% ipython --no-banner

In [1]: import numpy as np

In [2]: np.set_printoptions(precision=4, suppress=True, linewidth=120, floatmode="fixed")

In [3]: W0 = np.load("run7.npy")

In [4]: W0
Out[4]: 
array([[ 4,  5,  0, -2,  0,  5, -2,  0,  3, -2],
       [ 5, -1,  0,  0,  4, -3,  3, -3, -3,  4],
       [ 4,  4,  2, -1, -4,  0,  2, -1,  0,  3],
       [-2, -3,  4, -4, -1,  0,  0,  5,  3,  5],
       [-5, -2,  1, -2,  2,  3, -1, -5,  1, -5],
       [19,  2,  0, -2, 12, -4,  7, -9, -6, 10]])

In [5]: W1 = np.array([[-2, 2, -1, -2, -1],
   ...:     [-2, -2, 2, 1, 2],
   ...:     [0, -1, 0, -1, -2],
   ...:     [-2, -1, 1, -1, -1],
   ...:     [-1, 0, -2, 1, 1],
   ...:     [-1, -2, 1, -1, 1],
   ...:     [-2, -2, -2, 1, 0],
   ...:     [-2, -1, 1, -2, 0],
   ...:     [2, 1, -1, 2, 2],
   ...:     [-2, -1, 1, 0, 2]])

In [6]: b = np.array([2, 1, -1, -3, 3])

In [7]: hid = np.maximum(W0 @ W1 + b, 0)

In [8]: hid
Out[8]: 
array([[ 0,  0,  7,  0, 18],
       [ 0,  9,  0,  0,  0],
       [ 0,  0,  8,  0,  6],
       [ 7,  0,  0,  0, 10],
       [39,  3,  0, 16,  1],
       [ 0, 24,  0,  0,  6]])

In [9]: Z = np.array([[1, 2], [1, 2], [1, -2], [2, 2], [2, 1]])

In [10]: (hid @ Z).round(6).argmax(axis=1)
Out[10]: array([0, 1, 0, 0, 1, 1])

In [11]: W1 @ Z
Out[11]: 
array([[ -7,  -3],
       [  4,  -8],
       [ -7,  -6],
       [ -6, -11],
       [  1,   5],
       [ -2,  -9],
       [ -4,  -2],
       [ -6, -12],
       [ 10,  14],
       [  2,  -6]])
